In [1]: import numpy as np

In [2]: np.set_printoptions(suppress=True, linewidth=100)

In [3]: m1 = np.loadtxt("a.csv", delimiter=",")

In [4]: m1
Out[4]: 
array([[ 1., -1.],
       [ 1.,  0.]])

In [5]: m1.reshape(2, -1)
Out[5]: 
array([[ 1., -1.],
       [ 1.,  0.]])

In [6]: m1.ravel(order="F")
Out[6]: array([ 1.,  1., -1.,  0.])

In [7]: m1.reshape(-1, 2)
Out[7]: 
array([[ 1., -1.],
       [ 1.,  0.]])

In [8]: T = m1.reshape(2, 2, -1)

In [9]: np.swapaxes(T, 1, 2)[0]
Out[9]: array([[ 1., -1.]])

In [10]: np.einsum("ihd,ihd->ih", T, T)
Out[10]: 
array([[1., 1.],
       [1., 0.]])

In [11]: T.transpose(1, 0, 2)
Out[11]: 
array([[[ 1.],
        [ 1.]],

       [[-1.],
        [ 0.]]])

In [12]: T[:, 0]
Out[12]: 
array([[1.],
       [1.]])

In [13]: E = np.load("test8.npy")

In [14]: E
Out[14]: 
array([[ 4,  5,  6,  7],
       [ 8,  9, 10, 11],
       [12, 13, 14, 15]])

In [15]: # rows and columns are dependent

In [16]: rank = np.linalg.matrix_rank(E)

In [17]: rank
Out[17]: np.int64(2)

In [18]: ns = np.linalg.svd(E)[2][rank:].T

In [19]: np.allclose(E @ ns, 0)
Out[19]: True

In [20]: [int(np.linalg.matrix_rank(np.delete(E, i, axis=0))) for i in range(3)]
Out[20]: [2, 2, 2]

In [21]: Uu, sigma, Vh = np.linalg.svd(E, full_matrices=False)

In [22]: np.round(np.cumsum(sigma ** 2) / np.sum(sigma ** 2), 1)
Out[22]: array([1., 1., 1.])

In [23]: np.round(np.abs(Vh[0]), 1)
Out[23]: array([0.4, 0.5, 0.5, 0.6])

In [24]: np.allclose(Uu * sigma @ Vh, E)
Out[24]: True

In [25]: np.round(Vh @ Vh.T, 1) + 0
Out[25]: 
array([[1., 0., 0.],
       [0., 1., 0.],
       [0., 0., 1.]])

In [26]: (sigma > 1e-8).sum()
Out[26]: np.int64(2)

In [27]: np.argsort(-np.linalg.norm(E, axis=0).round(6), kind="stable")[:3]
Out[27]: array([3, 2, 1])

In [28]: round(np.linalg.norm(E, 2) / np.linalg.norm(E), 1)
Out[28]: np.float64(1.0)

In [29]: [round(float(x), 1) for x in np.linalg.svd(E, compute_uv=False)[:3]]
Out[29]: [35.0, 1.3, 0.0]

In [30]: T = np.stack([E, -1 * E, E[::-1]])

In [31]: np.linalg.matrix_rank(T)
Out[31]: array([2, 2, 2])

In [32]: np.round(np.linalg.norm(T, axis=(1, 2)), 1)
Out[32]: array([35., 35., 35.])

In [33]: (T @ E.T).shape
Out[33]: (3, 3, 3)

In [34]: np.linalg.matrix_rank(T.reshape(3, -1))
Out[34]: np.int64(2)

In [35]: J = np.load("case13.npy")

In [36]: J
Out[36]: 
array([[0, 2, 0, 4, 4],
       [4, 0, 2, 0, 4],
       [4, 4, 0, 2, 0],
       [0, 4, 4, 0, 2],
       [2, 0, 4, 4, 0]])

In [37]: C2 = J.T @ J

In [38]: np.trace(C2), (J ** 2).sum()
Out[38]: (np.int64(180), np.int64(180))

In [39]: C2
Out[39]: 
array([[36, 16, 16, 16, 16],
       [16, 36, 16, 16, 16],
       [16, 16, 36, 16, 16],
       [16, 16, 16, 36, 16],
       [16, 16, 16, 16, 36]])

In [40]: np.diag(C2)
Out[40]: array([36, 36, 36, 36, 36])

In [41]: F = np.array([[0.8, 0.4, -0.3, -2.5, -0.2],
    ...:     [1.0, -1.6, 0.7, -0.6, -0.7],
    ...:     [0.4, 0.2, 0.4, 0.8, -1.3],
    ...:     [-0.5, -0.7, 0.6, -0.2, 0.2],
    ...:     [0.2, 0.5, -0.7, 1.6, 0.2]])

In [42]: rng = np.random.default_rng(678795)

In [43]: F[3] = F[0] + 0.1 * rng.normal(size=5)

In [44]: F.round(1)
Out[44]: 
array([[ 0.8,  0.4, -0.3, -2.5, -0.2],
       [ 1. , -1.6,  0.7, -0.6, -0.7],
       [ 0.4,  0.2,  0.4,  0.8, -1.3],
       [ 0.9,  0.3, -0.2, -2.5, -0.1],
       [ 0.2,  0.5, -0.7,  1.6,  0.2]])

In [45]: labels = rng.permutation(5)

In [46]: labels
Out[46]: array([0, 2, 3, 1, 4])

In [47]: B = F[labels][:, labels]

In [48]: np.round(np.sort(np.abs(np.linalg.eigvals(B))), 1)
Out[48]: array([0.7, 0.7, 1.2, 1.4, 1.8])

In [49]: np.allclose(B, F)
Out[49]: False

In [50]: B = F + rng.integers(-2, 3, (5, 4)) @ rng.integers(-2, 3, (4, 5))

In [51]: B.round(1)
Out[51]: 
array([[-5.2,  5.4,  7.7, -6.5,  2.8],
       [-5. ,  4.4,  6.7, -5.6, -0.7],
       [ 0.4, -7.8, -1.6,  0.8, -9.3],
       [ 1.9, -0.7, -2.2, -3.5, -4.1],
       [-1.8,  2.5,  3.3, -6.4, -7.8]])

In [52]: np.round(np.linalg.svd(B - F, compute_uv=False), 1) + 0
Out[52]: array([19. , 14.2,  4.9,  1.7,  0. ])

In [53]: B - F
Out[53]: 
array([[-6.,  5.,  8., -4.,  3.],
       [-6.,  6.,  6., -5.,  0.],
       [ 0., -8., -2.,  0., -8.],
       [ 1., -1., -2., -1., -4.],
       [-2.,  2.,  4., -8., -8.]])

In [54]: vec = np.array([5, 1, 0, 2, 3])

In [55]: h = np.maximum(B @ vec, 0)

In [56]: np.round(np.tanh(B @ vec), 1)
Out[56]: array([-1., -1., -1., -1., -1.])

In [57]: np.allclose(F, F.T)
Out[57]: False

In [58]: np.round(np.sort(np.abs(np.linalg.eigvals(F))), 1)
Out[58]: array([0.7, 0.7, 1.2, 1.4, 1.8])

In [59]: round(float(np.trace(F)), 1)
Out[59]: -2.7

In [60]: F.inv()
Traceback (most recent call last):
  Cell In[60], line 1
    F.inv()
AttributeError: 'numpy.ndarray' object has no attribute 'inv'


In [61]: f = np.array([0, 4, 2, 4, 3])

In [62]: B = F + np.outer(f, np.eye(5)[2])

In [63]: np.linalg.matrix_rank(np.linalg.inv(B) - np.linalg.inv(F), tol=1e-8)
Out[63]: np.int64(1)

In [64]: arr = np.loadtxt("w.csv", delimiter=",")

In [65]: arr
Out[65]: 
array([[-0.3,  1.3,  0.4,  1.2],
       [ 1.2, -0.4, -0.6,  1.6],
       [-0.3,  1.4,  0.4,  1.2],
       [ 1.8, -1.3, -1.1,  1.5],
       [ 1.5, -1.7, -0.9,  0.4],
       [-1.5,  0.1,  0.7, -2.7],
       [-1.8,  1.5,  0.9, -1.4],
       [-1. ,  0.8,  0.5, -0.7],
       [ 0.5, -0.7, -0.4, -0.5],
       [ 1.5, -1.6, -0.9,  0.5],
       [ 0.6,  0.5, -0.2,  1.9],
       [-2.1,  1.1,  1.2, -2.3],
       [-1.7,  1.3,  1. , -1.3],
       [-0.3,  1.2,  0.5,  1.3],
       [ 1.7, -1.4, -1.1,  1.3],
       [ 0.8, -0.9, -0.4, -0.6],
       [ 0.3,  0.2, -0.2,  1. ],
       [ 2.1, -1.1, -1.2,  2.6],
       [ 0.5,  0.6,  0. ,  1.9]])

In [66]: cen = arr - arr.mean(axis=1)
Traceback (most recent call last):
  Cell In[66], line 1
    cen = arr - arr.mean(axis=1)
ValueError: operands could not be broadcast together with shapes (19,4) (19,) 


In [67]: cen = arr - arr.mean(axis=0)

In [68]: Uu, sigma, Vh = np.linalg.svd(cen, full_matrices=False)

In [69]: sigma.round(1)
Out[69]: array([9.1, 4.9, 0.4, 0.3])

In [70]: np.round(sigma ** 2 / (sigma ** 2).sum(), 1) + 0
Out[70]: array([0.8, 0.2, 0. , 0. ])

In [71]: np.abs(Vh[0]).argmax()
Out[71]: np.int64(0)

In [72]: (np.sign(Uu[:, 0]) == np.sign(Uu[0, 0])).astype(int)
Out[72]: array([1, 0, 1, 0, 0, 1, 1, 1, 0, 0, 0, 1, 1, 1, 0, 0, 0, 0, 0])
